>>> import numpy as np
>>> np.set_printoptions(precision=3, suppress=True, linewidth=120, sign=" ")
>>> J = np.load("run1.npy")
>>> print(J)
[[  0.888 -19.488   4.409]
 [ -6.751   6.283 -17.747]
 [ -1.851 -19.759  -2.478]
 [  1.501  19.881   1.582]
 [  7.328  -0.793  18.592]
 [  7.084   7.738  17.028]
 [  4.634 -14.216  13.282]
 [  6.395  -8.241  17.064]
 [  4.189  17.551   8.627]
 [  7.398   2.798  18.37 ]
 [  6.575  10.958  15.385]
 [ -1.256 -19.938  -0.955]
 [  2.788 -17.641   9.001]
 [  1.03  -19.399   4.755]]
>>> lab = J[:, 1] > np.median(J[:, 1])
>>> u = J[lab].mean(axis=0) - J[~lab].mean(axis=0)
>>> print((((J - J.mean(axis=0)) @ u > 0) == lab).mean())
1.0
>>> print(np.argsort(-np.abs(u).round(6), kind="stable"))
[ 1  2  0]
>>> r = np.linalg.matrix_rank(J)
>>> print(r)
2
>>> null = np.linalg.svd(J)[2][r:].T
>>> print(null[:, 0] / null[np.abs(null[:, 0]).round(6).argmax(), 0])
[ 1.    -0.044 -0.396]
>>> print([int(np.linalg.matrix_rank(J[:, :j + 1])) for j in range(3)])
[1, 2, 2]
>>> print(null.shape)
(3, 1)
>>> print(np.linalg.matrix_rank(J.T @ J), np.linalg.matrix_rank(J @ J.T))
2 2
>>> print([int(np.linalg.matrix_rank(J[:i])) for i in range(1, len(J) + 1)])
[1, 2, 2, 2, 2, 2, 2, 2, 2, 2, 2, 2, 2, 2]
>>> print(np.round(J @ null, 3) + 0)
[[ 0.]
 [ 0.]
 [ 0.]
 [ 0.]
 [ 0.]
 [ 0.]
 [ 0.]
 [ 0.]
 [ 0.]
 [ 0.]
 [ 0.]
 [ 0.]
 [ 0.]
 [ 0.]]
>>> print(np.allclose(J @ null, 0))
True
>>> Uu, s, Vt = np.linalg.svd(J)
>>> evecs = Vt[:(s > 1e-8).sum()]
>>> rng = np.random.default_rng(483)
>>> vec = J[13] + -2 * J[10] + rng.integers(2) * np.eye(3)[2]
>>> print(vec)
[-12.12  -41.316 -26.014]
>>> print(np.round(np.linalg.norm(vec - evecs.T @ evecs @ vec), 3))
0.0
>>> print(evecs.T @ evecs)
[[ 0.137  0.038  0.342]
 [ 0.038  0.998 -0.015]
 [ 0.342 -0.015  0.865]]
>>> print(np.allclose(evecs.T @ evecs @ vec, vec))
True
>>> print(np.linalg.matrix_rank(np.vstack([J, vec])))
2
>>> def softmax(z):
...     e = np.exp(z - z.max(axis=-1, keepdims=True))
...     return e / e.sum(axis=-1, keepdims=True)
... 
>>> print(np.round(softmax(J[1] + -2), 3) + 0)
[ 0.  1.  0.]
>>> print(softmax(J).sum(axis=1))
[ 1.  1.  1.  1.  1.  1.  1.  1.  1.  1.  1.  1.  1.  1.]
>>> S = J @ J.T / np.sqrt(3)
>>> print(softmax(S).round(6).argmax(axis=1))
[  0   1   2   3   4   5   6   7   8   9  10  11  12  13]
>>> K = np.load("w.npy")
>>> print(K)
[[-1.265 -2.265  9.51 ]
 [ 5.861  4.861  4.76 ]
 [ 2.953  1.953  6.698]
 [ 7.264  6.264  3.824]
 [ 5.902  4.902  4.732]
 [-1.391 -2.391  9.594]
 [ 4.475  3.475  5.684]
 [ 2.175  1.175  7.216]
 [ 1.989  0.989  7.341]
 [ 2.654  1.654  6.897]
 [11.052 10.052  1.299]
 [ 9.022  8.022  2.652]
 [ 7.634  6.634  3.577]
 [ 2.468  1.468  7.021]
 [-2.228 -3.228 10.152]
 [ 1.24   0.24   7.84 ]
 [ 5.159  4.159  5.227]
 [ 0.179 -0.821  8.547]
 [ 4.868  3.868  5.422]
 [-3.314 -4.314 10.876]
 [ 5.472  4.472  5.019]
 [ 2.525  1.525  6.983]
 [ 2.259  1.259  7.16 ]]
>>> Xs = K - K.mean(axis=0)
>>> evecs = np.linalg.svd(Xs)[2][:2]
>>> B = Xs - Xs @ evecs.T @ evecs
>>> print(round(float(np.linalg.norm(B) / np.linalg.norm(Xs)), 3))
0.0
>>> print(np.round(B.std(axis=0), 3) + 0)
[ 0.  0.  0.]
>>> print(np.linalg.norm(B, axis=1).round(6).argmax())
0
>>> lab = rng.integers(0, 3, 3)
>>> A = (lab[:, None] == lab) * -1 + np.eye(3)
>>> print(A)
[[ 0. -1. -1.]
 [-1.  0. -1.]
 [-1. -1.  0.]]
>>> print(np.fft.fft(A[0]))
[-2.+0.j  1.+0.j  1.+0.j]
>>> print(np.allclose(A @ A.T, A.T @ A))
True
>>> print(A @ (-1.0) ** np.arange(3))
[ 0. -2.  0.]
>>> print(A @ np.ones(3))
[-2. -2. -2.]
>>> print(np.sort(np.abs(np.fft.fft(A[0]))), np.sort(np.linalg.svd(A, compute_uv=False)))
[ 1.  1.  2.] [ 1.  1.  2.]
>>> lab = rng.permutation(3)
>>> B = A[:, lab] * rng.choice([-1, 1], 3)
>>> print(B)
[[ 0.  1.  1.]
 [-1. -0.  1.]
 [-1.  1. -0.]]
>>> Uu, _, Vt = np.linalg.svd(A.T @ B)
>>> print(lab)
[ 0  1  2]
>>> print(np.round(np.linalg.lstsq(A, B)[0], 3) + 0)
[[ 1.  0.  0.]
 [ 0. -1.  0.]
 [ 0.  0. -1.]]
>>> Q, Rm = np.linalg.qr(B)
>>> print(Rm)
[[-1.414  0.707  0.707]
 [ 0.    -1.225 -0.408]
 [ 0.     0.    -1.155]]
>>> print(np.allclose(Rm.T @ Rm, B.T @ B))
True
>>> print(np.round(Q.T @ Q, 3) + 0)
[[ 1.  0.  0.]
 [ 0.  1.  0.]
 [ 0.  0.  1.]]
>>> print(np.round(np.trace(Q @ Q.T), 3))
3.0
>>> print(Q)
[[ 0.    -0.816 -0.577]
 [ 0.707  0.408 -0.577]
 [ 0.707 -0.408  0.577]]
>>> P = np.triu(np.array([[-6, 7, -8], [-1, 5, -9], [0, 7, 2]]), 1) + np.eye(3)
>>> B = P @ Q @ np.linalg.inv(P)
>>> print(np.linalg.matrix_rank(B))
3
>>> print(P @ Q - Q @ P)
[[ -0.707   6.124 -16.009]
 [ -6.364  -1.276   4.135]
 [  0.     -4.95    1.983]]
>>> print(round(float(np.linalg.det(B)), 3))
1.0
>>> print(B)
[[ -0.707  10.257  77.418]
 [ -5.657  43.68  342.096]
 [  0.707  -5.358 -41.988]]
>>> Q, evecs = np.linalg.qr(A[:, :2])[0], np.linalg.qr(A[:, 2:])[0]
>>> s = np.linalg.svd(Q.T @ evecs, compute_uv=False)
>>> print(s)
[ 0.577]
>>> M = np.array([[0.0, 4.0, 3.0], [4.0, 0.0, 0.0], [3.0, 0.0, 0.0]])
>>> r = np.linalg.matrix_rank(M)
>>> print(r)
2
>>> null = np.linalg.svd(M)[2][r:].T
>>> print([int(np.linalg.matrix_rank(np.delete(M, i, axis=0))) for i in range(3)])
[1, 2, 2]
>>> print([int(np.linalg.matrix_rank(M[:i])) for i in range(1, len(M) + 1)])
[1, 2, 2]
>>> Uu, s, Vt = np.linalg.svd(M)
>>> print(s.round(3) + 0)
[ 5.  5.  0.]
>>> B = Uu[:, :2] @ np.diag(s[:2]) @ Vt[:2]
>>> print(B.round(3) + 0)
[[ 0.  4.  3.]
 [ 4.  0.  0.]
 [ 3.  0.  0.]]
>>> print(np.round(np.linalg.norm(M - B) / np.linalg.norm(M), 3))
0.0
>>> print(np.linalg.matrix_rank(M, rtol=0.05))
2
>>> print(round(float(np.abs(M - B).max()), 3))
0.0
>>> print(np.linalg.matrix_rank(B))
2
>>> print(round(np.linalg.eigvalsh(M).min(), 3))
-5.0
>>> print(np.all(np.linalg.eigvalsh(M) > 0))
False
>>> print([round(float(np.linalg.det(M[:i, :i])), 2) + 0 for i in range(1, 4)])
[0.0, -16.0, 0.0]
>>> print([round(float(x), 3) for x in np.linalg.svd(J, compute_uv=False)[:3]])
[55.714, 49.96, 0.0]
>>> print(np.argsort(-np.linalg.norm(J, axis=0).round(6), kind="stable")[:3])
[ 1  2  0]
>>> print(np.linalg.matrix_rank(J, rtol=0.1))
2
>>> print(np.linalg.cond(J) > 100)
True
>>> print(np.round(np.linalg.norm(J, 2) / np.linalg.norm(J), 3))
0.745
>>> W0 = np.load("a.npy")
>>> print(W0)
[[-1 -2  2]
 [ 0  0  0]
 [ 0  0  0]
 [ 0  0  0]
 [ 0  0  0]
 [ 1  2 -1]
 [ 2  2 -1]
 [ 0  0  0]
 [ 0  0  0]
 [ 0  0  0]
 [ 2  2 -1]
 [-1  0  0]
 [ 2  0  1]
 [-1  0  0]
 [ 2  0  1]
 [ 0 -2  2]
 [ 1  2 -1]
 [ 0 -2  2]
 [ 2  0  1]
 [ 0  0  0]
 [ 0  0  0]
 [ 0  0  0]
 [ 0 -2  2]
 [-1 -2  2]
 [ 2  2 -1]]
>>> lab = rng.permutation(3)
>>> B = W0[:, lab] * rng.choice([-1, 1], 3)
>>> print(B)
[[-2 -1 -2]
 [ 0  0  0]
 [ 0  0  0]
 [ 0  0  0]
 [ 0  0  0]
 [ 1  1  2]
 [ 1  2  2]
 [ 0  0  0]
 [ 0  0  0]
 [ 0  0  0]
 [ 1  2  2]
 [ 0 -1  0]
 [-1  2  0]
 [ 0 -1  0]
 [-1  2  0]
 [-2  0 -2]
 [ 1  1  2]
 [-2  0 -2]
 [-1  2  0]
 [ 0  0  0]
 [ 0  0  0]
 [ 0  0  0]
 [-2  0 -2]
 [-2 -1 -2]
 [ 1  2  2]]
>>> Uu, _, Vt = np.linalg.svd(W0.T @ B)
>>> print(np.round(Uu @ Vt, 3) + 0)
[[ 0.  1.  0.]
 [ 0.  0.  1.]
 [-1.  0.  0.]]
>>> print(lab)
[ 2  0  1]
>>> print(np.round(np.linalg.lstsq(W0, B)[0], 3) + 0)
[[ 0.  1.  0.]
 [ 0.  0.  1.]
 [-1.  0.  0.]]
>>> Xs = (B - B.mean(axis=0)) / B.std(axis=0)
>>> print(np.argwhere(np.abs(Xs) > 2))
[]
>>> b = np.linalg.lstsq(np.delete(Xs, 2, axis=1), Xs[:, 2])[0]
>>> print(round(1 - np.var(Xs[:, 2] - np.delete(Xs, 2, axis=1) @ b), 3))
0.977
>>> print(b)
[ 0.824  0.325]
>>> print(np.abs(b).argmax())
0
